In [1]: import numpy as np

In [2]: np.set_printoptions(precision=2, suppress=True, linewidth=120)

In [3]: m1 = np.loadtxt("mat.csv", delimiter=",")

In [4]: print(m1)
[[-0.9  1.5 -9. ]
 [-1.1  0.5 -4. ]
 [-0.3  0.4  0.5]]

In [5]: other = np.linalg.inv(m1)

In [6]: print(round(np.linalg.slogdet(m1)[0], 2))
1.0

In [7]: print((np.abs(other) > 1e-9).astype(int))
[[1 1 1]
 [1 1 1]
 [1 1 1]]

In [8]: print(round(np.linalg.cond(m1), 2))
20.97

In [9]: print(np.allclose(other, m1.T))
False

In [10]: print(np.linalg.inv(other))
[[-0.9  1.5 -9. ]
 [-1.1  0.5 -4. ]
 [-0.3  0.4  0.5]]

In [11]: print(np.abs(np.linalg.svd(m1)[2][-1]))
[0.23 0.97 0.12]

In [12]: print(np.linalg.cond(m1) > 100)
False

In [13]: Uu, sv, Vt = np.linalg.svd(m1)

In [14]: print(np.argmax(sv[:-1] / (sv[1:] + 1e-6)) + 1)
1

In [15]: print(sv)
[10.06  0.74  0.48]

In [16]: other = Uu[:, :1] @ np.diag(sv[:1]) @ Vt[:1]

In [17]: print(other)
[[-1.15  1.42 -8.98]
 [-0.52  0.64 -4.05]
 [ 0.05 -0.06  0.38]]

In [18]: print(round(float(np.abs(m1 - other).max()), 2))
0.58

In [19]: print(np.linalg.matrix_rank(other))
1

In [20]: print(np.linalg.matrix_rank(m1, rtol=0.05))
2

In [21]: th = np.radians(72)

In [22]: R = np.eye(3)

In [23]: R[0, 0] = R[1, 1] = np.cos(th)

In [24]: R[0, 1], R[1, 0] = -np.sin(th), np.sin(th)

In [25]: print(R)
[[ 0.31 -0.95  0.  ]
 [ 0.95  0.31  0.  ]
 [ 0.    0.    1.  ]]

In [26]: other = m1 @ R.T

In [27]: print(np.allclose(np.linalg.norm(m1, axis=1), np.linalg.norm(other, axis=1)))
True

In [28]: print(round(np.linalg.det(R), 2), np.round(np.trace(R), 2))
1.0 1.62

In [29]: print(other)
[[-1.7  -0.39 -9.  ]
 [-0.82 -0.89 -4.  ]
 [-0.47 -0.16  0.5 ]]

In [30]: rng = np.random.default_rng(621)

In [31]: other = m1 + rng.integers(-2, 3, (3, 1)) @ rng.integers(-2, 3, (1, 3))

In [32]: print(other)
[[ -0.9  -0.5 -11. ]
 [ -1.1   0.5  -4. ]
 [ -0.3   2.4   2.5]]

In [33]: print(np.abs(other - m1).sum(axis=1))
[4. 0. 4.]

In [34]: print(np.round(np.linalg.svd(other - m1, compute_uv=False), 2) + 0)
[4. 0. 0.]

In [35]: print(other - m1)
[[ 0. -2. -2.]
 [ 0.  0.  0.]
 [ 0.  2.  2.]]

In [36]: print(np.linalg.matrix_rank(other - m1, tol=1e-8))
1

In [37]: M = np.array([[1.0, 0.2, 0.04], [0.2, 1.0, 0.2], [0.04, 0.2, 1.0]])

In [38]: # equal to its transpose

In [39]: vals, vecs = np.linalg.eigh(M)

In [40]: x = np.array([1, 2, 0])

In [41]: print(vecs * np.maximum(vals, 0) @ vecs.T)
[[1.   0.2  0.04]
 [0.2  1.   0.2 ]
 [0.04 0.2  1.  ]]

In [42]: print(vecs * np.sqrt(vals) @ vecs.T)
[[0.99 0.1  0.02]
 [0.1  0.99 0.1 ]
 [0.02 0.1  0.99]]

In [43]: print((np.sign(vecs[:, -1].round(6)) == np.sign(vecs[0, -1].round(6))).astype(int))
[1 1 1]
